$ python -q
>>> import numpy as np
>>> np.set_printoptions(suppress=True, linewidth=200)
>>> def tidy(a):
...     return np.round(a, 1) + 0
... 
>>> out = np.array([[-1.6], [0.7]])
>>> Z = np.array([[-0.6, 0.0, 0.2]])
>>> arr = out @ Z
>>> tidy(arr)
array([[ 1. ,  0. , -0.3],
       [-0.4,  0. ,  0.1]])
>>> r0 = np.array([-1, 0, -1])
>>> tidy(np.polyval(r0, arr[1]))
array([-1.2, -1. , -1. ])
>>> tidy(np.array([np.convolve(row, r0, "same") for row in arr]))
array([[ 0. , -0.6,  0. ],
       [ 0. ,  0.3,  0. ]])
>>> tidy(np.cross(arr[1, :3], arr[0, :3]))
array([0., 0., 0.])
>>> rk = np.linalg.matrix_rank(arr)
>>> rk
np.int64(1)
>>> null = np.linalg.svd(arr)[2][rk:].T
>>> [int(np.linalg.matrix_rank(arr[:i])) for i in range(1, len(arr) + 1)]
[1, 1]
>>> null.shape
(3, 2)
>>> np.linalg.matrix_rank(arr.T @ arr), np.linalg.matrix_rank(arr @ arr.T)
(np.int64(1), np.int64(1))
>>> U, sigma, vt = np.linalg.svd(arr)
>>> V = vt[:(sigma > 1e-8).sum()]
>>> rng = np.random.default_rng(835535)
>>> vec = arr[0] + -2 * arr[1] + rng.integers(2) * np.eye(3)[0]
>>> tidy(vec)
array([ 2.8,  0. , -0.6])
>>> np.linalg.matrix_rank(np.vstack([arr, vec]))
np.int64(2)
>>> np.allclose(V.T @ V @ vec, vec)
False
>>> tidy(np.linalg.norm(vec - V.T @ V @ vec))
np.float64(0.3)
>>> G = arr.T @ arr
>>> tidy(np.linalg.svd(arr, compute_uv=False) ** 2)
array([1.2, 0. ])
>>> (arr @ arr.T).shape
(2, 2)
>>> out = np.array([[-2, -4], [-1, -5], [-5, 0]])
>>> tidy(np.einsum("ij->j", arr))
array([ 0.5,  0. , -0.2])
>>> np.linalg.matrix_rank(np.vstack([arr, out.T]))
np.int64(3)
>>> np.linalg.matrix_rank(arr @ out)
np.int64(1)
>>> E = np.load("m.npy")
>>> E
array([[-1, -1, -3, -3, -3, -3],
       [-1, -1, -3, -3, -3, -3],
       [-2, -2, -4, -4, -4, -4]])
>>> tidy(np.trace(np.linalg.pinv(E) @ E))
np.float64(2.0)
>>> W0 = np.loadtxt("test12.csv", delimiter=",")
>>> tidy(W0)
array([[ -1.5,  -2.3,  -5.2,   0.4],
       [  2.4,   1.7,   0.6,   7.7],
       [  0. ,   2.7,  -3. ,   5.8],
       [  0.6,  -1.7,  -2.1,   3.2],
       [  1.7,  -0.3,  -0.5,   5.4],
       [  0.6,  -1.4,  -2.1,   3.4],
       [  5.3,   2.4,   4.9,  11.5],
       [  0.8,  -5.7,  -1.7,   0.4],
       [ -2.2,   2.7,  -6.3,   3.3],
       [ -2.2,  -1.9,  -6.3,  -0.2],
       [ -2.1,  -1. ,  -6.1,   0.7],
       [ -1.7,  -3.6,  -5.6,  -0.9],
       [ -2. ,  -1.8,  -5.9,   0.2],
       [ -2.4,  -1.8,  -6.5,  -0.2],
       [ -5.1,   2.3, -10.7,  -0.3],
       [ -6.8,  -1. , -13.1,  -4.6]])
>>> Ac = W0 - W0.mean(axis=1)
Traceback (most recent call last):
  File "<python-input-37>", line 1, in <module>
    Ac = W0 - W0.mean(axis=1)
         ~~~^~~~~~~~~~~~~~~~~
ValueError: operands could not be broadcast together with shapes (16,4) (16,) 
>>> Ac = W0 - W0.mean(axis=0)
>>> U, sigma, vt = np.linalg.svd(Ac, full_matrices=False)
>>> tidy((sigma ** 2).sum() ** 2 / (sigma ** 4).sum())
np.float64(1.4)
>>> tidy(sigma ** 2 / (sigma ** 2).sum())
array([0.8, 0.2, 0. , 0. ])
>>> tidy(sigma)
array([24.8, 10.7,  0. ,  0. ])
>>> tidy(vt[0] * np.sign(vt[0, np.abs(vt[0]).argmax()]))
array([0.4, 0.1, 0.7, 0.6])
>>> (np.sign(U[:, 0]) == np.sign(U[0, 0])).astype(int)
array([1, 0, 0, 0, 0, 0, 0, 0, 1, 1, 1, 1, 1, 1, 1, 1])
>>> np.abs(vt[0]).argmax()
np.int64(2)
>>> np.abs(U[:, 0]).argmax()
np.int64(6)
>>> dist = np.linalg.norm(W0[:, None] - W0[None], axis=-1)
>>> tidy(np.linalg.norm(W0 - W0.mean(axis=0), axis=1))
array([ 2.6,  8.5,  5.1,  3.1,  5.6,  3. , 14.8,  6.2,  4.3,  3.6,  2.6,  4.5,  3. ,  3.8,  8.6, 12.6])
>>> dist.mean(axis=1).argmax()
np.int64(6)
>>> tidy(dist[13])
array([ 1.8, 12.2,  8.6,  6.4,  9.3,  6.4, 18.6,  7. ,  5.7,  0.3,  1.4,  2.3,  0.8,  0. ,  6.5,  9.1])
>>> tidy(np.linalg.norm(W0, axis=1))
array([ 5.9,  8.3,  7.1,  4.2,  5.7,  4.3, 13.8,  6. ,  8. ,  7. ,  6.5,  6.9,  6.5,  7.2, 12.1, 15.5])
>>> dist.shape
(16, 16)
>>> tidy(np.linalg.norm(W0, 2) / np.linalg.norm(W0))
np.float64(0.8)
>>> np.argsort(-np.linalg.norm(W0, axis=0).round(6), kind="stable")[:3]
array([2, 3, 0])
>>> t = np.radians(60)
>>> R = np.eye(4)
>>> R[2, 2] = R[1, 1] = np.cos(t)
>>> R[2, 1], R[1, 2] = -np.sin(t), np.sin(t)
>>> tidy(R)
array([[ 1. ,  0. ,  0. ,  0. ],
       [ 0. ,  0.5,  0.9,  0. ],
       [ 0. , -0.9,  0.5,  0. ],
       [ 0. ,  0. ,  0. ,  1. ]])
>>> out = W0 @ R.T
>>> np.allclose(np.linalg.norm(W0, axis=1), np.linalg.norm(out, axis=1))
True
>>> tidy(np.linalg.svd(W0, compute_uv=False)), tidy(np.linalg.svd(out, compute_uv=False))
(array([27.2, 17.5,  9.2,  0. ]), array([27.2, 17.5,  9.2,  0. ]))
>>> tidy(np.linalg.det(R)), np.trace(R)
(np.float64(1.0), np.float64(3.0))
>>> A = np.vander(np.arange(6) - 1, 4, increasing=True)
>>> A
array([[ 1, -1,  1, -1],
       [ 1,  0,  0,  0],
       [ 1,  1,  1,  1],
       [ 1,  2,  4,  8],
       [ 1,  3,  9, 27],
       [ 1,  4, 16, 64]])
>>> vec = np.array([3, 0, 0, 2])
>>> rhs = A @ vec
>>> tidy(np.linalg.lstsq(A, rhs)[0])
array([3., 0., 0., 2.])
>>> rhs = rhs + 0.1 * rng.normal(size=6)
>>> tidy(rhs)
array([  1.2,   3.2,   4.9,  19.1,  56.9, 131. ])
>>> b, *_ = np.linalg.lstsq(A, rhs)
>>> tidy(A.T @ (rhs - A @ b))
array([0., 0., 0., 0.])
>>> b.round()
array([ 3., -0., -0.,  2.])
>>> vec = np.array([3, 5, 1, 3])
>>> a = np.maximum(A @ vec, 0)
>>> A * (a > 1e-9)[:, None]
array([[ 0,  0,  0,  0],
       [ 1,  0,  0,  0],
       [ 1,  1,  1,  1],
       [ 1,  2,  4,  8],
       [ 1,  3,  9, 27],
       [ 1,  4, 16, 64]])
>>> np.maximum(A @ (3 * vec), 0)
array([  0,   9,  36, 123, 324, 693])
>>> A.T @ a
array([  395,  1342,  4844, 18040])
>>> np.maximum(A @ vec, 0) - np.maximum(-A @ vec, 0)
array([ -4,   3,  12,  41, 108, 231])
>>> U, sigma = np.linalg.svd(E)
Traceback (most recent call last):
  File "<python-input-80>", line 1, in <module>
    U, sigma = np.linalg.svd(E)
    ^^^^^^^^
ValueError: too many values to unpack (expected 2)
>>> U, sigma, vt = np.linalg.svd(E, full_matrices=False)
>>> U.shape, sigma.shape, vt.shape
((3, 3), (3,), (3, 6))
>>> tidy(np.abs(vt[0]))
array([0.2, 0.2, 0.5, 0.5, 0.5, 0.5])
>>> (sigma > 1e-8).sum()
np.int64(2)
>>> tidy(np.sqrt((sigma ** 2).sum())), tidy(np.linalg.norm(E))
(np.float64(12.2), np.float64(12.2))
>>> np.allclose(U * sigma @ vt, E)
True
>>> O, V = np.linalg.qr(A[:, :1])[0], np.linalg.qr(A[:, 1:])[0]
>>> sigma = np.linalg.svd(O.T @ V, compute_uv=False)
>>> tidy(np.degrees(np.arccos(sigma.clip(0, 1))))
array([32.4])
>>> tidy(np.linalg.norm(O @ O.T - V @ V.T, 2))
np.float64(1.0)
>>> (sigma > 0.9).sum()
np.int64(0)
